% python3 -q
>>> import numpy as np
>>> import numpy.linalg as la
>>> np.set_printoptions(precision=3, suppress=True, linewidth=100)
>>> rnd = lambda a: np.round(a, 3) + 0
>>> F = np.loadtxt("m.csv", delimiter=",")
>>> F
array([[ 0., -3., -4., -2., -2.],
       [ 3.,  0.,  3.,  6., -1.],
       [ 4., -3.,  0., -5., -3.],
       [ 2., -6.,  5.,  0.,  1.],
       [ 2.,  1.,  3., -1.,  0.]])
>>> r = la.matrix_rank(F)
>>> r
np.int64(4)
>>> null = la.svd(F)[2][r:].T
>>> rnd(F @ null)
array([[0.],
       [0.],
       [0.],
       [0.],
       [0.]])
>>> [int(la.matrix_rank(F[:i])) for i in range(1, len(F) + 1)]
[1, 2, 3, 4, 4]
>>> rnd(null[:, 0] / null[np.abs(null[:, 0]).round(6).argmax(), 0])
array([ 0.788,  0.   , -0.515,  0.03 ,  1.   ])
>>> rnd(null @ null.T)
array([[ 0.329,  0.   , -0.215,  0.013,  0.418],
       [ 0.   ,  0.   ,  0.   ,  0.   ,  0.   ],
       [-0.215,  0.   ,  0.141, -0.008, -0.273],
       [ 0.013,  0.   , -0.008,  0.   ,  0.016],
       [ 0.418,  0.   , -0.273,  0.016,  0.53 ]])
>>> null.shape
(5, 1)
>>> [int(la.matrix_rank(F[:, :j + 1])) for j in range(5)]
[1, 2, 3, 4, 4]
>>> rnd(F @ la.pinv(F) @ F)
array([[ 0., -3., -4., -2., -2.],
       [ 3.,  0.,  3.,  6., -1.],
       [ 4., -3.,  0., -5., -3.],
       [ 2., -6.,  5.,  0.,  1.],
       [ 2.,  1.,  3., -1.,  0.]])
>>> np.abs(np.diag(la.qr(F)[1])) > 1e-9
array([ True,  True,  True,  True, False])
>>> la.lstsq(F[:-1].T, F[-1])[2]
np.int32(4)
>>> rnd(la.norm(F, axis=0))
array([5.745, 7.416, 7.681, 8.124, 3.873])
>>> F[1] @ F[2]
np.float64(-15.0)
>>> rnd(la.norm(F, axis=1))
array([5.745, 7.416, 7.681, 8.124, 3.873])
>>> rnd(la.norm(F[1] - F[2]))
np.float64(12.0)
>>> rnd(la.norm(F, "nuc"))
np.float64(28.612)
>>> rnd(la.norm(F) ** 2 / la.norm(F, 2) ** 2)
np.float64(2.49)
>>> rnd(la.norm(F, 1)), rnd(la.norm(F, np.inf))
(np.float64(15.0), np.float64(15.0))
>>> la.norm(F, axis=1).argmax()
np.int64(3)
>>> rnd(la.norm(F[1], 1)), rnd(la.norm(F[1], np.inf))
(np.float64(13.0), np.float64(6.0))
>>> rnd(la.norm(F, 2))
np.float64(9.568)
>>> la.cond(F) > 100
np.True_
>>> rnd(la.norm(F, 2) / la.norm(F))
np.float64(0.634)
>>> M2 = np.array([[-5, 3], [2, 3]])
>>> C = np.array([[3, 3], [9, 0]])
>>> X = np.kron(M2, C)
>>> X
array([[-15, -15,   9,   9],
       [-45,   0,  27,   0],
       [  6,   6,   9,   9],
       [ 18,   0,  27,   0]])
>>> q, V = la.qr(X[:, :2])[0], la.qr(X[:, 2:])[0]
>>> s = la.svd(q.T @ V, compute_uv=False)
>>> rnd(la.norm(q @ q.T - V @ V.T, 2))
np.float64(0.919)
